$ python3 -q
>>> import numpy as np
>>> import numpy.linalg as la
>>> np.set_printoptions(precision=1, suppress=True, linewidth=140, sign=" ")
>>> rnd = lambda a: np.round(a, 1) + 0
>>> X = np.load("dump.npy")
>>> X
array([[ 59.5, -40.8, -60.3,   0.5,  60. ],
       [ 59.7, -41.1, -59. ,   0.8,  60.1],
       [ 59.1, -38.5, -60.4,  -0.9,  59.7],
       [ 61.3, -40.5, -60.5,   1.1,  58. ],
       [ 57.1, -41.3, -60.6,  -1.9,  59.7],
       [ 60.6, -39.6, -59.6,   0.5,  61.2],
       [ 60.4, -38.5, -60.8,   0.2,  60.7],
       [ 59.3, -39.9, -59.6,  -0.8,  60.3],
       [ 61.1, -40.3, -59.1,   0.1,  58.7],
       [ 60.9, -39.1, -58.1,  -0.2,  60.3],
       [ 59.4, -40.6, -60.6,   0.2,  59.4],
       [ 60.5, -38.5, -59.6,   0.7,  61.5],
       [ 60.7, -40.2, -61.4,   0.6,  59.2],
       [ 59.7, -39.6, -59.3,  -1.7,  58.5],
       [ 59.2, -39.2, -59.4,  -0.3,  61.6]])
>>> Xc = X - X.mean(axis=0)
>>> U, s, Vh = la.svd(Xc, full_matrices=False)
>>> np.abs(Vh[0]).argmax()
np.int64(0)
>>> rnd((s ** 2).sum() ** 2 / (s ** 4).sum())
np.float64(3.5)
>>> (np.sign(U[:, 0]) == np.sign(U[0, 0])).astype(int)
array([ 1,  0,  1,  0,  1,  0,  0,  1,  0,  0,  1,  0,  0,  1,  0])
>>> rnd(Vh[0] * np.sign(Vh[0, np.abs(Vh[0]).argmax()]))
array([ 0.7,  0.4,  0.2,  0.5,  0.3])
>>> np.abs(U[:, 0]).argmax()
np.int64(4)
>>> np.searchsorted(np.cumsum(s ** 2) / (s ** 2).sum(), 0.9) + 1
np.int64(4)
>>> rnd(s)
array([ 5. ,  4.6,  3.2,  3. ,  0.8])
>>> vec = np.array([5, 0, 5, -1, 1])
>>> rhs = X @ vec
>>> c, lr = np.zeros(5), 1 / la.norm(X, 2) ** 2
>>> for i in range(3):
...     c -= lr * X.T @ (X @ c - rhs)
...     if i % 1 == 0: print(i, round(la.norm(X @ c - rhs), 1))
... 
0 27.2
1 27.2
2 27.2
>>> rnd(c)
array([ 0.3, -0.2, -0.3,  0. ,  0.3])
>>> labels = X[:, 4] > np.median(X[:, 4])
>>> f = X[labels].mean(axis=0) - X[~labels].mean(axis=0)
>>> labels.astype(int)
array([ 0,  1,  0,  0,  0,  1,  1,  1,  0,  1,  0,  1,  0,  0,  1])
>>> rnd(f)
array([ 0.3,  0.8,  0.8,  0.4,  1.7])
>>> np.argsort(-np.abs(f).round(6), kind="stable")
array([ 4,  2,  1,  3,  0])
>>> ((X - X.mean(axis=0)) @ f > 0).astype(int)
array([ 0,  1,  0,  0,  0,  1,  1,  1,  0,  1,  0,  1,  0,  0,  1])
>>> gram = np.cov(X, rowvar=False)
>>> rnd(np.corrcoef(X.T))
array([[ 1. ,  0.3,  0.2,  0.7, -0.1],
       [ 0.3,  1. ,  0.2,  0. ,  0.5],
       [ 0.2,  0.2,  1. , -0.1,  0.2],
       [ 0.7,  0. , -0.1,  1. ,  0.1],
       [-0.1,  0.5,  0.2,  0.1,  1. ]])
>>> np.argwhere(np.triu(np.abs(np.corrcoef(X.T)) > 0.8, 1))
array([], shape=(0, 2), dtype=int64)
>>> np.median(X, axis=0)
array([ 59.7, -39.9, -59.6,   0.2,  60. ])
>>> rnd(np.polyfit(X[:, 3], X[:, 4], 1))
array([  0.1,  59.9])
>>> rnd(gram)
array([[ 1.1,  0.3,  0.2,  0.7, -0.2],
       [ 0.3,  0.9,  0.1,  0. ,  0.5],
       [ 0.2,  0.1,  0.7, -0.1,  0.2],
       [ 0.7,  0. , -0.1,  0.8,  0.1],
       [-0.2,  0.5,  0.2,  0.1,  1.1]])
>>> M2 = np.c_[X[:, :4] @ np.array([[-4, -7, -6, -4], [6, -8, 3, 9], [-2, 6, 1, 8], [-2, -5, 0, 9]]), np.array([5, -4, -1, -5, -1, 5, -4, -2, 4, -1, -2, -1, 5, 4, -5])]
>>> rnd(M2)
array([[ -363.2,  -454.4,  -539.7, -1083.1,     5. ],
       [ -369. ,  -447.1,  -540.5, -1073.5,    -4. ],
       [ -344.8,  -463.6,  -530.5, -1074.2,    -1. ],
       [ -369.4,  -473.6,  -549.8, -1083.8,    -5. ],
       [ -351.2,  -423.4,  -527.1, -1102. ,    -1. ],
       [ -361.8,  -467.5,  -542. , -1071.1,     5. ],
       [ -351.4,  -480.6,  -538.7, -1072.7,    -4. ],
       [ -355.8,  -449.5,  -535.1, -1080.3,    -2. ],
       [ -368.2,  -460.4,  -546.6, -1079. ,     4. ],
       [ -361.6,  -461.1,  -540.8, -1062.1,    -1. ],
       [ -360.4,  -455.6,  -538.8, -1086. ,    -2. ],
       [ -355.2,  -476.6,  -538.1, -1059. ,    -1. ],
       [ -362.4,  -474.7,  -546.2, -1090.4,     5. ],
       [ -354.4,  -448.4,  -536.3, -1084.9,     4. ],
       [ -352.6,  -455.7,  -532.2, -1067.5,    -5. ]])
>>> rnd(la.norm(M2 - X @ la.lstsq(X, M2)[0], axis=0))
array([  0. ,   0. ,   0. ,   0. ,  13.5])
>>> la.matrix_rank(np.c_[X, M2])
np.int64(6)
>>> la.matrix_rank(M2)
np.int64(5)
>>> rnd(la.norm(la.qr(X)[0].T @ M2, axis=0) ** 2 / ((M2 ** 2).sum(axis=0) + 1e-12))
array([ 1. ,  1. ,  1. ,  1. ,  0.1])
>>> rng = np.random.default_rng(24512)
>>> labels = rng.integers(0, 2, 5)
>>> arr = np.array([[1, 5, 0, 4, 4],
...     [5, 4, 2, 3, 5],
...     [3, 0, 0, 5, 4],
...     [1, 1, 1, 1, 4],
...     [1, 4, 0, 3, 5]]) * (labels[:, None] == labels)
>>> arr
array([[ 1,  0,  0,  0,  0],
       [ 0,  4,  0,  3,  5],
       [ 3,  0,  0,  0,  0],
       [ 0,  1,  0,  1,  4],
       [ 0,  4,  0,  3,  5]])
>>> np.abs(np.diag(la.qr(arr)[1])) > 1e-9
array([ True,  True, False,  True, False])
>>> try:
...     la.inv(arr)
... except la.LinAlgError as e:
...     print("failed:", e)
... 
failed: Singular matrix
>>> rnd(la.det(arr))
np.float64(0.0)
>>> arr @ arr
array([[  1,   0,   0,   0,   0],
       [  0,  39,   0,  30,  57],
       [  3,   0,   0,   0,   0],
       [  0,  21,   0,  16,  29],
       [  0,  39,   0,  30,  57]])
>>> (arr != 0).astype(int)
array([[ 1,  0,  0,  0,  0],
       [ 0,  1,  0,  1,  1],
       [ 1,  0,  0,  0,  0],
       [ 0,  1,  0,  1,  1],
       [ 0,  1,  0,  1,  1]])
>>> W1 = np.array([[0, -2, 1, -1, -2, 2],
...     [0, 2, 0, -2, -3, -2],
...     [-2, 3, 0, 1, -1, -3],
...     [1, -2, 2, 0, -3, -3],
...     [-3, -2, -1, -2, 0, 0]])
>>> c = np.array([-3, 3, 1, 2, 3, -1])
>>> H = np.maximum(arr @ W1 + c, 0)
>>> (H > 0).astype(int)
array([[ 0,  1,  1,  1,  1,  1],
       [ 0,  0,  1,  0,  0,  0],
       [ 0,  0,  1,  0,  0,  1],
       [ 0,  0,  0,  0,  0,  0],
       [ 0,  0,  1,  0,  0,  0]])
>>> H
array([[ 0,  1,  2,  1,  1,  1],
       [ 0,  0,  2,  0,  0,  0],
       [ 0,  0,  4,  0,  0,  5],
       [ 0,  0,  0,  0,  0,  0],
       [ 0,  0,  2,  0,  0,  0]])
>>> basis = np.array([[1, -1], [1, -2], [1, -1], [2, -1], [-1, 1], [-1, -1]])
>>> H @ basis
array([[ 3, -5],
       [ 2, -2],
       [-1, -9],
       [ 0,  0],
       [ 2, -2]])
>>> rank = la.matrix_rank(H)
>>> rank
np.int64(3)
>>> N = la.svd(H)[2][rank:].T
>>> np.allclose(H @ N, 0)
True
>>> [int(la.matrix_rank(np.delete(H, i, axis=0))) for i in range(5)]
[2, 3, 2, 3, 3]
>>> rnd(H @ N)
array([[ 0.,  0.,  0.],
       [ 0.,  0.,  0.],
       [ 0.,  0.,  0.],
       [ 0.,  0.,  0.],
       [ 0.,  0.,  0.]])
>>> rnd(N @ N.T)
array([[ 1. ,  0. ,  0. ,  0. ,  0. ,  0. ],
       [ 0. ,  0.7,  0. , -0.3, -0.3,  0. ],
       [ 0. ,  0. ,  0. ,  0. ,  0. ,  0. ],
       [ 0. , -0.3,  0. ,  0.7, -0.3,  0. ],
       [ 0. , -0.3,  0. , -0.3,  0.7,  0. ],
       [ 0. ,  0. ,  0. ,  0. ,  0. ,  0. ]])
>>> [int(la.matrix_rank(H[:i])) for i in range(1, len(H) + 1)]
[1, 2, 3, 3, 3]
>>> K = np.load("a.npy")
>>> K
array([[ 2.,  1.,  1.,  3.,  0.,  2., -1.,  2., -1.,  0.,  3., -3., -1.],
       [ 4.,  5.,  0.,  1., -3.,  3.,  2., -1., -3., -3., -2.,  2.,  2.],
       [ 4.,  0.,  0., -3., -3.,  3., -2.,  2.,  2.,  2., -1.,  3.,  0.],
       [ 0.,  0.,  0.,  2.,  3.,  1.,  3.,  0.,  3.,  0.,  0.,  2.,  0.],
       [ 0.,  0.,  0.,  2.,  2.,  1.,  1.,  2.,  3.,  3.,  3.,  1.,  3.],
       [ 0.,  0.,  0.,  0.,  2.,  2.,  2.,  2.,  3.,  0.,  3.,  0.,  0.],
       [ 0.,  0.,  0.,  2.,  2.,  3.,  2.,  0.,  2.,  2.,  2.,  3.,  1.],
       [ 0.,  0.,  0.,  2.,  1.,  1.,  3.,  2.,  2.,  1.,  2.,  1.,  1.],
       [ 0.,  0.,  0.,  0.,  1.,  3.,  2.,  2.,  0.,  3.,  0.,  0.,  0.],
       [ 0.,  0.,  0.,  3.,  2.,  1.,  2.,  3.,  3.,  2.,  0.,  1.,  1.],
       [ 0.,  0.,  0.,  3.,  3.,  2.,  3.,  3.,  0.,  2.,  3.,  3.,  0.],
       [ 0.,  0.,  0.,  1.,  2.,  1.,  1.,  3.,  0.,  0.,  1.,  0.,  1.],
       [ 0.,  0.,  0.,  3.,  2.,  2.,  1.,  0.,  2.,  2.,  3.,  1.,  3.]])
>>> f = np.array([-3, 2, 0, -1, 3, 1, -1, 1, 1, -1, -1, 3, -2])
>>> M2 = K + np.outer(f, np.eye(13)[0])
>>> la.matrix_rank(la.inv(M2) - la.inv(K), tol=1e-8)
np.int64(1)
>>> O, r_ = la.qr(K)
>>> O.shape, r_.shape
((13, 13), (13, 13))
>>> rnd(la.norm(K))
np.float64(24.4)
>>> np.count_nonzero(K)
np.int64(112)
>>> rnd(la.svd(K, compute_uv=False))
array([ 17.2,  10.4,   8. ,   6.9,   5. ,   4. ,   3.7,   3. ,   3. ,   1.9,   0.9,   0.6,   0.1])
>>> np.abs(K).max()
np.float64(5.0)
>>> K.shape
(13, 13)
>>> K[:, 13]
Traceback (most recent call last):
  File "<python-input-74>", line 1, in <module>
    K[:, 13]
    ~^^^^^^^
IndexError: index 13 is out of bounds for axis 1 with size 13
>>> rnd(K.mean(axis=0))
array([ 0.8,  0.5,  0.1,  1.5,  1.1,  1.9,  1.5,  1.5,  1.2,  1.1,  1.3,  1.1,  0.8])
>>> K.sum(axis=1)
array([  8.,   7.,   7.,  14.,  21.,  14.,  19.,  16.,  11.,  18.,  22.,  10.,  19.])
>>> la.matrix_rank(K)
np.int64(13)
>>> U, s = la.svd(K)
Traceback (most recent call last):
  File "<python-input-78>", line 1, in <module>
    U, s = la.svd(K)
    ^^^^
ValueError: too many values to unpack (expected 2)
>>> U, s, Vh = la.svd(K, full_matrices=False)
>>> np.allclose(U * s @ Vh, K)
True
>>> np.abs(U[:, 0]).round(6).argmax()
np.int64(10)
>>> rnd(s)
array([ 17.2,  10.4,   8. ,   6.9,   5. ,   4. ,   3.7,   3. ,   3. ,   1.9,   0.9,   0.6,   0.1])
>>> F = np.load("run7.npy")
>>> F
array([[ 1., -2., -4.,  4.,  4., -6.,  0., -4., -6.],
       [-2., -2.,  2., -2., -2.,  3.,  0.,  2.,  3.],
       [-4.,  2.,  1., -4., -4.,  6.,  0.,  4.,  6.],
       [ 4., -2., -4.,  1.,  4., -6.,  0., -4., -6.],
       [ 4., -2., -4.,  4.,  1., -6.,  0., -4., -6.],
       [-6.,  3.,  6., -6., -6.,  6.,  0.,  6.,  9.],
       [ 0.,  0.,  0.,  0.,  0.,  0., -3.,  0.,  0.],
       [-4.,  2.,  4., -4., -4.,  6.,  0.,  1.,  6.],
       [-6.,  3.,  6., -6., -6.,  9.,  0.,  6.,  6.]])
>>> F @ F
array([[ 141.,  -66., -132.,  132.,  132., -198.,    0., -132., -198.],
       [ -66.,   42.,   66.,  -66.,  -66.,   99.,    0.,   66.,   99.],
       [-132.,   66.,  141., -132., -132.,  198.,    0.,  132.,  198.],
       [ 132.,  -66., -132.,  141.,  132., -198.,    0., -132., -198.],
       [ 132.,  -66., -132.,  132.,  141., -198.,    0., -132., -198.],
       [-198.,   99.,  198., -198., -198.,  306.,    0.,  198.,  297.],
       [   0.,    0.,    0.,    0.,    0.,    0.,    9.,    0.,    0.],
       [-132.,   66.,  132., -132., -132.,  198.,    0.,  141.,  198.],
       [-198.,   99.,  198., -198., -198.,  297.,    0.,  198.,  306.]])
>>> np.flatnonzero(la.matrix_power((F != 0) + (F.T != 0) + np.eye(9), 9)[0])
array([ 0,  1,  2,  3,  4,  5,  7,  8])
>>> (la.matrix_power((F != 0) + (F.T != 0) + np.eye(9), 9) > 0).astype(int)
array([[ 1,  1,  1,  1,  1,  1,  0,  1,  1],
       [ 1,  1,  1,  1,  1,  1,  0,  1,  1],
       [ 1,  1,  1,  1,  1,  1,  0,  1,  1],
       [ 1,  1,  1,  1,  1,  1,  0,  1,  1],
       [ 1,  1,  1,  1,  1,  1,  0,  1,  1],
       [ 1,  1,  1,  1,  1,  1,  0,  1,  1],
       [ 0,  0,  0,  0,  0,  0,  1,  0,  0],
       [ 1,  1,  1,  1,  1,  1,  0,  1,  1],
       [ 1,  1,  1,  1,  1,  1,  0,  1,  1]])
>>> rnd(la.det(F))
np.float64(236196.0)
>>> M2 = F / la.norm(F, axis=1, keepdims=True)
>>> gram = M2 @ M2.T
>>> (np.abs(gram) > 0.9).astype(int)
array([[ 1,  0,  1,  1,  1,  1,  0,  1,  1],
       [ 0,  1,  0,  0,  0,  0,  0,  0,  0],
       [ 1,  0,  1,  1,  1,  1,  0,  1,  1],
       [ 1,  0,  1,  1,  1,  1,  0,  1,  1],
       [ 1,  0,  1,  1,  1,  1,  0,  1,  1],
       [ 1,  0,  1,  1,  1,  1,  0,  1,  1],
       [ 0,  0,  0,  0,  0,  0,  1,  0,  0],
       [ 1,  0,  1,  1,  1,  1,  0,  1,  1],
       [ 1,  0,  1,  1,  1,  1,  0,  1,  1]])
>>> (gram - 2 * np.eye(9)).round(6).argmax(axis=1)
array([ 3,  5,  5,  0,  0,  8,  0,  5,  5])
>>> rnd(la.norm(M2, axis=1))
array([ 1.,  1.,  1.,  1.,  1.,  1.,  1.,  1.,  1.])
>>> la.matrix_rank(F, rtol=0.1)
np.int64(1)
>>> la.cond(F) > 100
np.False_
>>> [round(float(x), 1) for x in la.svd(F, compute_uv=False)[:3]]
[36.0, 3.0, 3.0]
>>> rnd(la.norm(F, 2) / la.norm(F))
np.float64(1.0)
>>> feats = np.arange(20).reshape(4, 5) + 3
>>> feats
array([[  3,   4,   5,   6,   7],
       [  8,   9,  10,  11,  12],
       [ 13,  14,  15,  16,  17],
       [ 18,  19,  20,  21,  22]])
>>> M2 = arr / la.norm(arr, axis=1, keepdims=True)
>>> gram = M2 @ M2.T
>>> np.degrees(np.arccos(np.clip(gram[3, 0], -1, 1)))
np.float64(90.0)
>>> rnd(gram[3])
array([ 0. ,  0.9,  0. ,  1. ,  0.9])
>>> rnd(gram)
array([[ 1. ,  0. ,  1. ,  0. ,  0. ],
       [ 0. ,  1. ,  0. ,  0.9,  1. ],
       [ 1. ,  0. ,  1. ,  0. ,  0. ],
       [ 0. ,  0.9,  0. ,  1. ,  0.9],
       [ 0. ,  1. ,  0. ,  0.9,  1. ]])
>>> rnd(feats @ la.pinv(feats) @ feats)
array([[  3.,   4.,   5.,   6.,   7.],
       [  8.,   9.,  10.,  11.,  12.],
       [ 13.,  14.,  15.,  16.,  17.],
       [ 18.,  19.,  20.,  21.,  22.]])
>>> np.abs(np.diag(la.qr(feats)[1])) > 1e-9
array([ True,  True, False, False])
>>> U, s, Vh = la.svd(feats)
>>> V = Vh[:(s > 1e-8).sum()]
>>> vec = feats[0] + -2 * feats[3] + rng.integers(2) * np.eye(5)[0]
>>> vec
array([-33., -34., -35., -36., -37.])
>>> rnd(la.norm(vec - V.T @ V @ vec))
np.float64(0.0)
>>> rnd(np.diag(V.T @ V))
array([ 0.6,  0.3,  0.2,  0.3,  0.6])
>>> data = np.loadtxt("block11.csv", delimiter=",")
>>> data
array([[ 0.,  0.,  0.],
       [ 0.,  0.,  0.],
       [ 0.,  0.,  0.],
       [ 8.,  5.,  3.],
       [ 8.,  5.,  3.],
       [ 2.,  0.,  6.],
       [ 8.,  5.,  3.],
       [-3.,  1., 14.],
       [ 0.,  0.,  0.],
       [ 0.,  0.,  0.],
       [ 0.,  0.,  0.],
       [ 0.,  0.,  0.],
       [ 3.,  6., 11.],
       [ 0.,  0.,  0.],
       [-5.,  1.,  8.],
       [ 8.,  5.,  3.],
       [ 0.,  0.,  0.],
       [ 2.,  0.,  6.],
       [ 2.,  0.,  6.],
       [ 0.,  0.,  0.],
       [-5.,  1.,  8.],
       [ 0.,  0.,  0.],
       [ 0.,  0.,  0.],
       [ 8.,  5.,  3.],
       [ 0.,  0.,  0.],
       [ 0.,  0.,  0.],
       [ 2.,  0.,  6.],
       [ 0.,  0.,  0.],
       [ 0.,  0.,  0.],
       [ 8.,  5.,  3.],
       [-3.,  1., 14.],
       [ 0.,  0.,  0.],
       [ 0.,  0.,  0.],
       [ 0.,  0.,  0.],
       [ 0.,  0.,  0.],
       [ 0.,  0.,  0.],
       [ 8.,  5.,  3.],
       [ 0.,  0.,  0.],
       [ 0.,  0.,  0.],
       [ 0.,  0.,  0.],
       [ 8.,  5.,  3.],
       [ 8.,  5.,  3.],
       [ 2.,  0.,  6.],
       [ 8.,  5.,  3.],
       [ 8.,  5.,  3.],
       [ 8.,  5.,  3.],
       [ 8.,  5.,  3.]])
>>> M2 = np.c_[data[:, :1] @ np.array([[1]]), np.array([2, -2, 0, 0, -2, 1, 2, -2, 0, -2, -1, -1, 0, 0, -2, 2, 1, 2, 0, 2, -2, 2, -2, 0, -2, 1, -2, 1, -2, 1, -2, 1, -2, 1, -2, -2, -1, 0, 2, -2, 2, -2, -1, 0, -1, 0, -2])]
>>> M2
array([[ 0.,  2.],
       [ 0., -2.],
       [ 0.,  0.],
       [ 8.,  0.],
       [ 8., -2.],
       [ 2.,  1.],
       [ 8.,  2.],
       [-3., -2.],
       [ 0.,  0.],
       [ 0., -2.],
       [ 0., -1.],
       [ 0., -1.],
       [ 3.,  0.],
       [ 0.,  0.],
       [-5., -2.],
       [ 8.,  2.],
       [ 0.,  1.],
       [ 2.,  2.],
       [ 2.,  0.],
       [ 0.,  2.],
       [-5., -2.],
       [ 0.,  2.],
       [ 0., -2.],
       [ 8.,  0.],
       [ 0., -2.],
       [ 0.,  1.],
       [ 2., -2.],
       [ 0.,  1.],
       [ 0., -2.],
       [ 8.,  1.],
       [-3., -2.],
       [ 0.,  1.],
       [ 0., -2.],
       [ 0.,  1.],
       [ 0., -2.],
       [ 0., -2.],
       [ 8., -1.],
       [ 0.,  0.],
       [ 0.,  2.],
       [ 0., -2.],
       [ 8.,  2.],
       [ 8., -2.],
       [ 2., -1.],
       [ 8.,  0.],
       [ 8., -1.],
       [ 8.,  0.],
       [ 8., -2.]])
>>> la.matrix_rank(M2)
np.int64(2)
>>> rnd(la.norm(la.qr(data)[0].T @ M2, axis=0) ** 2 / ((M2 ** 2).sum(axis=0) + 1e-12))
array([ 1. ,  0.1])
